% python3 -q
>>> import numpy as np
>>> import numpy.linalg as la
>>> np.set_printoptions(precision=2, suppress=True, linewidth=100)
>>> def rd(a):
...     return np.round(a, 2) + 0
... 
>>> m1 = np.loadtxt("block15.csv", delimiter=",")
>>> rd(m1)
array([[ 0.38,  0.46, -1.69, -2.41],
       [-2.18,  0.78, -1.65,  0.96],
       [-1.67,  0.95,  1.85, -1.38],
       [-1.15, -2.7 , -0.11, -0.62]])
>>> rd(np.poly(m1))
array([  1.  ,  -2.4 ,   0.  ,  21.56, -81.  ])
>>> rd(la.eigvals(m1))
array([-3. +0.j  ,  3. +0.j  ,  1.2+2.75j,  1.2-2.75j])
>>> rd(np.einsum("ii->", m1))
np.float64(2.4)
>>> W0 = np.loadtxt("sample6.csv", delimiter=",")
>>> rd(W0)
array([[0.2 , 0.6 , 0.2 , 0.  ],
       [0.11, 0.44, 0.11, 0.33],
       [0.22, 0.11, 0.33, 0.33],
       [0.14, 0.  , 0.43, 0.43]])
>>> x = np.array([2, -1, -3, 2])
>>> rhs = W0 @ x
>>> rd(rhs)
array([-0.8 ,  0.11,  0.  , -0.14])
>>> rd(la.solve(W0, 2 * rhs))
array([ 4., -2., -6.,  4.])
>>> rd(la.solve(W0, W0[:, 3]))
array([0., 0., 0., 1.])
>>> rd(la.solve(W0, rhs))
array([ 2., -1., -3.,  2.])
>>> out = la.inv(W0)
>>> (np.abs(out) > 1e-9).astype(int)
array([[1, 1, 1, 1],
       [1, 1, 1, 1],
       [1, 1, 1, 1],
       [1, 1, 1, 1]])
>>> rd(la.slogdet(W0)[0])
np.float64(-1.0)
>>> rd(la.inv(out))
array([[0.2 , 0.6 , 0.2 , 0.  ],
       [0.11, 0.44, 0.11, 0.33],
       [0.22, 0.11, 0.33, 0.33],
       [0.14, 0.  , 0.43, 0.43]])
>>> Q = W0.astype(float).copy()
>>> for j in range(4):
...     Q[:, j] -= Q[:, :j] @ (Q[:, :j].T @ Q[:, j])
...     Q[:, j] /= la.norm(Q[:, j])
... 
>>> rd(Q)
array([[ 0.57,  0.55, -0.05, -0.6 ],
       [ 0.32,  0.52,  0.21,  0.76],
       [ 0.64, -0.47, -0.57,  0.22],
       [ 0.41, -0.44,  0.79, -0.08]])
>>> rd(Q.T @ W0)
array([[ 0.35,  0.56,  0.54,  0.49],
       [ 0.  ,  0.51, -0.18, -0.17],
       [ 0.  ,  0.  ,  0.16,  0.22],
       [ 0.  ,  0.  ,  0.  ,  0.29]])
>>> rd(la.matrix_power(W0, 100))
array([[0.17, 0.24, 0.29, 0.31],
       [0.17, 0.24, 0.29, 0.31],
       [0.17, 0.24, 0.29, 0.31],
       [0.17, 0.24, 0.29, 0.31]])
>>> rd(W0 @ np.ones(4))
array([1., 1., 1., 1.])
>>> p = np.eye(4)[3]
>>> for _ in range(4):
...     p = p @ W0
...     print(p.round(2))
... 
[0.14 0.   0.43 0.43]
[0.19 0.13 0.36 0.33]
[0.18 0.21 0.31 0.3 ]
[0.17 0.23 0.29 0.3 ]
>>> A = np.array([[1.0, 2.0, 0.0, 0.0],
...     [1.0, 2.0, 2.0, 0.0],
...     [2.0, 0.0, 0.0, 0.0],
...     [0.0, 0.0, 0.0, 1.0]])
>>> A
array([[1., 2., 0., 0.],
       [1., 2., 2., 0.],
       [2., 0., 0., 0.],
       [0., 0., 0., 1.]])
>>> x = np.array([2, 2, 2, 2])
>>> (A @ x).argmax()
np.int64(1)
>>> (A * x).sum(axis=1)
array([ 6., 10.,  4.,  2.])
>>> A * x
array([[2., 4., 0., 0.],
       [2., 4., 4., 0.],
       [4., 0., 0., 0.],
       [0., 0., 0., 2.]])
>>> A @ np.eye(4)[1]
array([2., 2., 0., 0.])
>>> A @ np.ones(4)
array([3., 5., 2., 1.])
>>> np.einsum("ij,j->i", A, x)
array([ 6., 10.,  4.,  2.])
>>> (la.matrix_power((A != 0) + (A.T != 0) + np.eye(4), 4) > 0).astype(int)
array([[1, 1, 1, 0],
       [1, 1, 1, 0],
       [1, 1, 1, 0],
       [0, 0, 0, 1]])
>>> w1 = np.array([[4, 5], [0, 4], [3, 2], [2, 3]])
>>> beta = np.array([-1, -2])
>>> hid = np.maximum(A @ w1 + beta, 0)
>>> (hid > 0).astype(int)
array([[1, 1],
       [1, 1],
       [1, 1],
       [1, 1]])
>>> hid
array([[ 3., 11.],
       [ 9., 15.],
       [ 7.,  8.],
       [ 1.,  1.]])
>>> (hid > 0).mean(axis=0)
array([1., 1.])
>>> cent = np.array([[1, 5, 5], [1, 5, 1]])
>>> (hid @ cent).round(6).argmax(axis=1)
array([1, 1, 1, 1])
>>> w1 @ cent
array([[ 9, 45, 25],
       [ 4, 20,  4],
       [ 5, 25, 17],
       [ 5, 25, 13]])
>>> T = np.stack([A, 4 * A, A[::-1]])
>>> rd(la.det(T))
array([   8., 2048.,    8.])
>>> T.sum(axis=0)
array([[ 5., 10.,  0.,  1.],
       [ 7., 10., 10.,  0.],
       [11.,  2.,  2.,  0.],
       [ 1.,  2.,  0.,  5.]])
>>> T.shape
(3, 4, 4)
>>> rd(la.norm(T, axis=(1, 2)))
array([ 4.36, 17.44,  4.36])
>>> (T @ A.T).shape
(3, 4, 4)
>>> la.matrix_rank(T)
array([4, 4, 4])
>>> mat = np.maximum(np.array([[3, -2],
...     [-2, 1],
...     [3, -1],
...     [-2, -3],
...     [0, 0],
...     [1, -1],
...     [2, 3],
...     [-2, 1],
...     [3, 3],
...     [3, -3],
...     [-3, -3],
...     [-1, -1],
...     [-1, 1],
...     [-3, 1],
...     [2, -1],
...     [-2, -2]]) @ np.array([[1, 1, 3], [1, 1, 2]]) + np.array([1, 3, 1]), 0)
>>> mat
array([[ 2,  4,  6],
       [ 0,  2,  0],
       [ 3,  5,  8],
       [ 0,  0,  0],
       [ 1,  3,  1],
       [ 1,  3,  2],
       [ 6,  8, 13],
       [ 0,  2,  0],
       [ 7,  9, 16],
       [ 1,  3,  4],
       [ 0,  0,  0],
       [ 0,  1,  0],
       [ 1,  3,  0],
       [ 0,  1,  0],
       [ 2,  4,  5],
       [ 0,  0,  0]])
>>> labels = mat[:, 0] > np.median(mat[:, 0])
>>> u = mat[labels].mean(axis=0) - mat[~labels].mean(axis=0)
>>> labels.astype(int)
array([1, 0, 1, 0, 0, 0, 1, 0, 1, 0, 0, 0, 0, 0, 1, 0])
>>> np.argsort(-np.abs(u).round(6), kind="stable")
array([2, 1, 0])
>>> Xs = mat - mat.mean(axis=0)
>>> U, sig, Vh = la.svd(Xs, full_matrices=False)
>>> np.abs(Vh[0]).argmax()
np.int64(2)
>>> rd(sig ** 2 / (sig ** 2).sum())
array([0.98, 0.02, 0.  ])
>>> (np.sign(U[:, 0]) == np.sign(U[0, 0])).astype(int)
array([1, 0, 1, 0, 0, 0, 1, 0, 1, 1, 0, 0, 0, 0, 1, 0])
>>> rd(np.abs(Vh[-1]))
array([0.93, 0.26, 0.26])
>>> Xs.mean(axis=0)
array([0., 0., 0.])
>>> la.matrix_rank(Xs)
np.int64(3)
>>> np.searchsorted(np.cumsum(sig ** 2) / (sig ** 2).sum(), 0.9) + 1
np.int64(1)
>>> rd(sig)
array([23.35,  3.05,  1.24])
>>> rd((sig ** 2).sum() ** 2 / (sig ** 4).sum())
np.float64(1.04)
>>> Xs = mat - mat.mean(axis=0)
>>> evecs = la.svd(Xs)[2][:1]
>>> out = Xs - Xs @ evecs.T @ evecs
>>> rd(la.norm(out) / la.norm(Xs))
np.float64(0.14)
>>> rd(np.cov(Xs @ evecs.T, rowvar=False))
np.float64(36.34)
>>> la.norm(out, axis=1).round(6).argmax()
np.int64(12)
>>> d = la.norm(mat[:, None] - mat[None], axis=-1)
>>> (d + 1e9 * np.eye(16)).round(6).argmin(axis=1)
array([14,  7,  0, 10,  5,  4,  8,  1,  6, 14,  3, 13,  4, 11,  0,  3])
>>> np.unravel_index(d.round(6).argmax(), d.shape)
(np.int64(3), np.int64(8))
>>> Xs = (mat - mat.mean(axis=0)) / mat.std(axis=0)
>>> rd(Xs.std(axis=0))
array([1., 1., 1.])
>>> beta = la.lstsq(np.delete(Xs, 0, axis=1), Xs[:, 0])[0]
>>> rd(beta)
array([0.32, 0.68])
>>> X = np.loadtxt("x.csv", delimiter=",")
>>> X
array([[ 2.96, -1.62, -2.59],
       [ 4.49, -1.85, -2.62],
       [ 3.52, -1.53, -2.82],
       [ 2.94, -2.83, -2.18],
       [ 2.58,  0.11,  5.36],
       [ 3.25,  1.98,  1.97],
       [ 1.95,  1.93,  2.85],
       [ 3.01, -1.71, -3.2 ],
       [ 4.36, -0.73, -2.45],
       [ 0.61, -3.26, -4.15],
       [ 1.8 ,  1.66,  5.59],
       [ 4.71, -2.68, -3.5 ],
       [ 1.04,  2.96,  3.7 ],
       [ 1.45,  1.54,  4.61],
       [ 3.35, -2.91, -4.1 ],
       [ 1.15,  3.55,  4.17],
       [ 0.99, -1.22, -3.41],
       [ 0.16,  2.26,  3.92],
       [ 2.82, -2.38, -4.42],
       [ 1.09,  2.43,  3.65],
       [ 2.19,  1.52,  3.52],
       [ 3.93, -1.53, -3.62],
       [ 1.99, -4.04, -2.3 ],
       [ 2.68,  2.99,  4.47]])
>>> cent = X[[20, 6]].astype(float)
>>> for _ in range(6):
...     labels = la.norm(X[:, None] - cent, axis=-1).argmin(axis=1)
...     cent = np.array([X[labels == j].mean(axis=0) for j in range(2)])
... 
>>> labels
array([1, 1, 1, 1, 0, 0, 0, 1, 1, 1, 0, 1, 0, 0, 1, 0, 1, 0, 1, 0, 0, 1, 1, 0])
>>> np.abs(cent[1] - cent[0]).argmax()
np.int64(2)
>>> np.bincount(labels)
array([11, 13])
>>> np.count_nonzero(X)
np.int64(72)
>>> la.matrix_rank(X)
np.int64(3)
>>> np.abs(X).max()
np.float64(5.59)
>>> rd(la.norm(X))
np.float64(25.18)
>>> rd(X.mean(axis=0))
array([ 2.46, -0.22,  0.1 ])
>>> rng = np.random.default_rng(99319)
>>> F = (rng.random((4, 4)) < 0.3) + np.eye(4)
>>> F /= F.sum(axis=1, keepdims=True)
>>> rd(F)
array([[1.  , 0.  , 0.  , 0.  ],
       [0.33, 0.67, 0.  , 0.  ],
       [0.25, 0.25, 0.25, 0.25],
       [0.  , 0.  , 0.  , 1.  ]])
>>> out = F + rng.integers(-2, 3, (4, 3)) @ rng.integers(-2, 3, (3, 4))
>>> rd(out)
array([[ 1.  ,  0.  ,  6.  ,  2.  ],
       [-3.67, -3.33,  2.  ,  5.  ],
       [ 4.25,  4.25, -3.75, -1.75],
       [ 0.  ,  0.  ,  2.  , -2.  ]])
>>> la.matrix_rank(out - F, tol=1e-8)
np.int64(3)
>>> rd(la.svd(out - F, compute_uv=False))
array([11.04,  5.68,  3.44,  0.  ])
>>> np.abs(out - F).sum(axis=1)
array([ 8., 15., 14.,  5.])
